% ipython --no-banner

In [1]: import numpy as np

In [2]: from numpy import linalg as LA

In [3]: np.set_printoptions(precision=2, suppress=True, linewidth=120)

In [4]: M = np.array([[-0.73, -0.98, -0.81, -0.42],
   ...:     [0.13, 0.01, 0.68, 0.4],
   ...:     [0.41, 0.84, 0.08, -0.03],
   ...:     [0.58, 0.97, -0.48, -0.37],
   ...:     [-0.26, -0.52, -0.45, -0.21],
   ...:     [0.81, 0.98, 0.97, 0.75],
   ...:     [0.41, 0.84, 0.08, -0.03],
   ...:     [-0.73, -0.96, -0.91, -0.58],
   ...:     [0.1, -0.27, 0.86, 0.58],
   ...:     [-0.57, -0.79, -0.95, -0.7]])

In [5]: basis = M[[1, 9]].astype(float)

In [6]: for _ in range(7):
   ...:     idx = LA.norm(M[:, None] - basis, axis=-1).argmin(axis=1)
   ...:     basis = np.array([M[idx == j].mean(axis=0) for j in range(2)])
   ...: 

In [7]: idx
Out[7]: array([1, 0, 0, 0, 1, 0, 0, 1, 0, 1])

In [8]: basis
Out[8]: 
array([[ 0.41,  0.56,  0.36,  0.22],
       [-0.57, -0.81, -0.78, -0.48]])

In [9]: P = M @ LA.solve(M.T @ M, M.T)

In [10]: np.round(np.trace(P), 2)
Out[10]: np.float64(4.0)

In [11]: np.diag(P)
Out[11]: array([0.44, 0.25, 0.25, 0.74, 0.33, 0.58, 0.25, 0.21, 0.49, 0.47])

In [12]: np.round(LA.eigvalsh(P), 2) + 0
Out[12]: array([0., 0., 0., 0., 0., 0., 1., 1., 1., 1.])

In [13]: P @ M[:, 1]
Out[13]: array([-0.98,  0.01,  0.84,  0.97, -0.52,  0.98,  0.84, -0.96, -0.27, -0.79])

In [14]: Xc = (M - M.mean(axis=0)) / M.std(axis=0)

In [15]: Xc.std(axis=0)
Out[15]: array([1., 1., 1., 1.])

In [16]: np.argwhere(np.abs(Xc) > 2)
Out[16]: array([], shape=(0, 2), dtype=int64)

In [17]: beta = LA.lstsq(np.delete(Xc, 1, axis=1), Xc[:, 1])[0]

In [18]: np.round(1 - np.var(Xc[:, 1] - np.delete(Xc, 1, axis=1) @ beta), 2)
Out[18]: np.float64(0.98)

In [19]: beta
Out[19]: array([ 1.14,  0.17, -0.44])

In [20]: vec = np.array([-1, 3, 2, -3])

In [21]: target = M @ vec

In [22]: LA.solve(M.T @ M, M.T @ target)
Out[22]: array([-1.,  3.,  2., -3.])

In [23]: try:
    ...:     LA.solve(M, target)
    ...: except LA.LinAlgError as e:
    ...:     print(e)
    ...: 
Last 2 dimensions of the array must be square

In [24]: np.round(LA.pinv(M) @ M, 2) + 0
Out[24]: 
array([[1., 0., 0., 0.],
       [0., 1., 0., 0.],
       [0., 0., 1., 0.],
       [0., 0., 0., 1.]])

In [25]: rng = np.random.default_rng(434)

In [26]: target = target + 0.02 * rng.normal(size=10)

In [27]: target
Out[27]: array([-2.6 ,  0.08,  2.31,  2.45, -1.57,  1.84,  2.4 , -2.21, -0.9 , -1.63])

In [28]: beta, *_ = LA.lstsq(M, target)

In [29]: beta.round()
Out[29]: array([-1.,  3.,  2., -3.])

In [30]: np.round(LA.norm(target - M @ beta), 2)
Out[30]: np.float64(0.08)

In [31]: np.round(M.T @ (target - M @ beta), 2) + 0
Out[31]: array([0., 0., 0., 0.])

In [32]: ang = np.radians(15)

In [33]: Rm = np.eye(4)

In [34]: Rm[1, 1] = Rm[3, 3] = np.cos(ang)

In [35]: Rm[1, 3], Rm[3, 1] = -np.sin(ang), np.sin(ang)

In [36]: Rm
Out[36]: 
array([[ 1.  ,  0.  ,  0.  ,  0.  ],
       [ 0.  ,  0.97,  0.  , -0.26],
       [ 0.  ,  0.  ,  1.  ,  0.  ],
       [ 0.  ,  0.26,  0.  ,  0.97]])

In [37]: out = M @ Rm.T

In [38]: np.abs(out - M).max(axis=0)
Out[38]: array([0.  , 0.23, 0.  , 0.26])

In [39]: LA.svd(M, compute_uv=False), LA.svd(out, compute_uv=False)
Out[39]: (array([3.58, 1.83, 0.22, 0.16]), array([3.58, 1.83, 0.22, 0.16]))

In [40]: np.allclose(M @ M.T, out @ out.T)
Out[40]: True

In [41]: data = np.load("out12.npy")

In [42]: data
Out[42]: 
array([[ 4.41, -2.21,  2.22,  4.42,  2.22],
       [-5.82,  2.94, -2.93, -5.82, -2.88],
       [-1.93,  0.98, -0.98, -1.95, -0.98],
       [ 0.32, -0.16,  0.2 ,  0.34,  0.13],
       [-0.93,  0.48, -0.51, -0.92, -0.49],
       [ 1.5 , -0.74,  0.76,  1.51,  0.76],
       [ 0.03, -0.01, -0.02,  0.03,  0.03],
       [ 1.86, -0.96,  0.94,  1.86,  0.93],
       [-1.48,  0.76, -0.78, -1.48, -0.71],
       [ 0.75, -0.37,  0.36,  0.7 ,  0.35],
       [ 2.45, -1.24,  1.23,  2.46,  1.23],
       [-1.27,  0.64, -0.65, -1.27, -0.64],
       [ 2.96, -1.47,  1.5 ,  2.97,  1.47],
       [-0.88,  0.44, -0.43, -0.9 , -0.45],
       [-1.88,  0.95, -0.97, -1.93, -0.95],
       [ 0.6 , -0.32,  0.31,  0.63,  0.3 ],
       [-2.91,  1.43, -1.45, -2.91, -1.43],
       [ 1.26, -0.62,  0.64,  1.23,  0.61],
       [ 0.77, -0.4 ,  0.4 ,  0.82,  0.39],
       [-0.16,  0.06, -0.08, -0.09, -0.04],
       [ 0.47, -0.27,  0.26,  0.46,  0.22],
       [-2.75,  1.39, -1.42, -2.74, -1.37],
       [-1.75,  0.91, -0.88, -1.75, -0.9 ],
       [ 1.17, -0.57,  0.6 ,  1.19,  0.59],
       [-0.94,  0.47, -0.48, -0.9 , -0.43],
       [ 0.77, -0.37,  0.41,  0.79,  0.4 ],
       [-0.51,  0.25, -0.26, -0.48, -0.24]])

In [43]: T = np.stack([data, 5 * data, data[::-1]])

In [44]: (T @ data.T).shape
Out[44]: (3, 27, 27)

In [45]: LA.norm(T, axis=(1, 2))
Out[45]: array([17.6 , 87.99, 17.6 ])
